% python3 -q
>>> import numpy as np
>>> from numpy import linalg as LA
>>> np.set_printoptions(precision=2, suppress=True, linewidth=200)
>>> tidy = lambda a: np.round(a, 2) + 0
>>> J = np.load("a.npy")
>>> print(J)
[[ -0.24   0.09   0.39]
 [ 12.04   1.    -0.19]
 [  6.92   2.72  -0.07]
 [  5.78  -2.48   0.05]
 [  3.72   1.96  -0.02]
 [ 16.63   2.34  -1.71]
 [-22.52  -0.61   0.06]
 [ 14.42  -3.69  -0.17]
 [ -1.62  -1.19  -0.29]
 [ 11.41   0.86  -0.31]
 [  3.25   0.91  -0.07]
 [ 17.19   0.04  -0.12]
 [-32.69  -2.45   0.  ]
 [  3.36   0.    -0.12]
 [ -7.83  -1.53   0.1 ]
 [ -9.2   -3.2   -0.09]
 [  4.66  -1.72  -0.01]
 [  3.76  -1.5    0.24]
 [ 14.01  -0.74  -0.26]
 [  5.68   1.23   0.07]]
>>> # column 0 dominates
>>> cov = np.cov(J, rowvar=False)
>>> tidy(cov)
array([[160.12,   8.55,  -1.94],
       [  8.55,   3.34,  -0.25],
       [ -1.94,  -0.25,   0.17]])
>>> tidy(np.corrcoef(J[:, 0], J[:, 2])[0, 1])
np.float64(-0.37)
>>> tidy(np.median(J, axis=0))
array([ 4.21, -0.3 , -0.07])
>>> tidy(LA.norm(cov, axis=1))
array([160.36,   9.19,   1.96])
>>> tidy(LA.norm(cov[1] - cov[2]))
np.float64(11.1)
>>> tidy(LA.norm(cov, 2))
np.float64(160.61)
>>> tidy(LA.norm(cov) ** 2 / LA.norm(cov, 2) ** 2)
np.float64(1.0)
>>> LA.norm(cov, axis=1).argmax()
np.int64(0)
>>> tidy(LA.norm(cov, "nuc"))
np.float64(163.63)
>>> cen = (J - J.mean(axis=0)) / J.std(axis=0)
>>> np.argwhere(np.abs(cen) > 2)
array([[ 5,  2],
       [ 6,  0],
       [12,  0]])
>>> b = LA.lstsq(np.delete(cen, 2, axis=1), cen[:, 2])[0]
>>> print(tidy(1 - np.var(cen[:, 2] - np.delete(cen, 2, axis=1) @ b)))
0.19
>>> np.abs(b).argmax()
np.int64(0)
>>> tidy(b)
array([-0.29, -0.23])
>>> labels = J[:, 1] > np.median(J[:, 1])
>>> f = J[labels].mean(axis=0) - J[~labels].mean(axis=0)
>>> print(tidy(f))
[11.12  3.03 -0.18]
>>> labels.astype(int)
array([1, 1, 1, 0, 1, 1, 0, 0, 0, 1, 1, 1, 0, 1, 0, 0, 0, 0, 0, 1])
>>> mat = np.load("x.npy")
>>> tidy(mat)
array([[ 0.99,  0.08, -0.04,  0.1 ],
       [ 0.08,  0.29,  0.39, -0.87],
       [-0.04,  0.39,  0.78,  0.48],
       [ 0.1 , -0.87,  0.48, -0.06]])
>>> np.all(LA.eigvalsh(mat) > 0)
np.False_
>>> tidy(LA.eigvalsh(mat).min())
np.float64(-1.0)
>>> ev, evecs = LA.eigh(mat)
>>> print((ev > 1e-8).sum(), (ev < -1e-8).sum())
3 1
>>> print(ev.sum(), np.trace(mat))
2.0 2.0
>>> tidy(LA.eigvalsh(mat + 4 * np.eye(4)))
array([3., 5., 5., 5.])
>>> np.allclose(mat, mat.T)
True
>>> np.trace(mat)
np.float64(2.0)
>>> (mat - mat.T) / 2
array([[0., 0., 0., 0.],
       [0., 0., 0., 0.],
       [0., 0., 0., 0.],
       [0., 0., 0., 0.]])
>>> tidy(LA.matrix_power(mat, 4))
array([[1., 0., 0., 0.],
       [0., 1., 0., 0.],
       [0., 0., 1., 0.],
       [0., 0., 0., 1.]])
>>> tidy(np.abs(LA.eigvals(mat)).max())
np.float64(1.0)
>>> tidy(np.sort(np.abs(LA.eigvals(mat))))
array([1., 1., 1., 1.])
>>> tidy(mat @ mat)
array([[1., 0., 0., 0.],
       [0., 1., 0., 0.],
       [0., 0., 1., 0.],
       [0., 0., 0., 1.]])
>>> tidy((mat + mat.T) / 2)
array([[ 0.99,  0.08, -0.04,  0.1 ],
       [ 0.08,  0.29,  0.39, -0.87],
       [-0.04,  0.39,  0.78,  0.48],
       [ 0.1 , -0.87,  0.48, -0.06]])
>>> np.allclose(mat @ mat.T, mat.T @ mat)
True
>>> X = np.load("case15.npy")
>>> X
array([[-3,  0,  0,  0,  0,  0],
       [ 1,  0,  0,  0,  0,  0],
       [ 0,  3,  0,  0,  0,  0],
       [ 0,  0, -3,  0,  0,  0],
       [ 0,  0,  1,  0,  0,  0],
       [ 0,  0,  0,  3,  0,  0],
       [ 0,  0,  0,  0, -3,  0],
       [ 0,  0,  0,  0,  1,  0],
       [ 0,  0,  0,  0,  0,  3]])
>>> Q, Rm = LA.qr(X)
>>> tidy(Rm)
array([[ 3.16,  0.  ,  0.  ,  0.  ,  0.  ,  0.  ],
       [ 0.  , -3.  ,  0.  ,  0.  ,  0.  ,  0.  ],
       [ 0.  ,  0.  , -3.16,  0.  ,  0.  ,  0.  ],
       [ 0.  ,  0.  ,  0.  , -3.  ,  0.  ,  0.  ],
       [ 0.  ,  0.  ,  0.  ,  0.  , -3.16,  0.  ],
       [ 0.  ,  0.  ,  0.  ,  0.  ,  0.  , -3.  ]])
>>> tidy(Q @ Rm)
array([[-3.,  0.,  0.,  0.,  0.,  0.],
       [ 1.,  0.,  0.,  0.,  0.,  0.],
       [ 0.,  3.,  0.,  0.,  0.,  0.],
       [ 0.,  0., -3.,  0.,  0.,  0.],
       [ 0.,  0.,  1.,  0.,  0.,  0.],
       [ 0.,  0.,  0.,  3.,  0.,  0.],
       [ 0.,  0.,  0.,  0., -3.,  0.],
       [ 0.,  0.,  0.,  0.,  1.,  0.],
       [ 0.,  0.,  0.,  0.,  0.,  3.]])
>>> rng = np.random.default_rng(350)
>>> A = rng.normal(size=(27, 3)) + 20 * np.array([-4, 1, -4])
>>> print(tidy(A))
[[-80.19  21.13 -80.22]
 [-80.31  21.39 -79.06]
 [-79.56  20.09 -81.41]
 [-80.72  19.82 -80.79]
 [-79.28  19.05 -80.51]
 [-81.27  21.93 -78.95]
 [-80.08  18.89 -79.66]
 [-80.32  20.41 -80.81]
 [-80.96  20.57 -79.11]
 [-80.85  20.06 -80.05]
 [-79.15  19.66 -80.28]
 [-79.99  18.42 -79.26]
 [-79.03  21.43 -81.63]
 [-78.78  19.59 -80.16]
 [-80.29  20.15 -78.66]
 [-79.29  19.67 -80.11]
 [-81.28  19.96 -79.33]
 [-79.87  20.06 -81.06]
 [-79.48  21.05 -78.97]
 [-79.17  20.63 -81.61]
 [-79.37  19.91 -80.65]
 [-81.45  21.87 -79.24]
 [-80.66  21.57 -80.25]
 [-80.23  21.09 -80.42]
 [-80.7   19.53 -79.48]
 [-78.22  20.61 -79.72]
 [-78.71  18.71 -81.54]]
>>> Uu, sigma, Vh = LA.svd(A)
>>> tidy(sigma)
array([597.53,   5.88,   4.17])
>>> print(np.argmax(sigma[:-1] / (sigma[1:] + 1e-6)) + 1)
1
>>> B = Uu[:, :1] @ np.diag(sigma[:1]) @ Vh[:1]
>>> LA.matrix_rank(A, rtol=0.05)
np.int64(1)
>>> tidy(LA.norm(A - B) / LA.norm(A))
np.float64(0.01)
>>> tidy(np.abs(A - B).max())
np.float64(1.69)
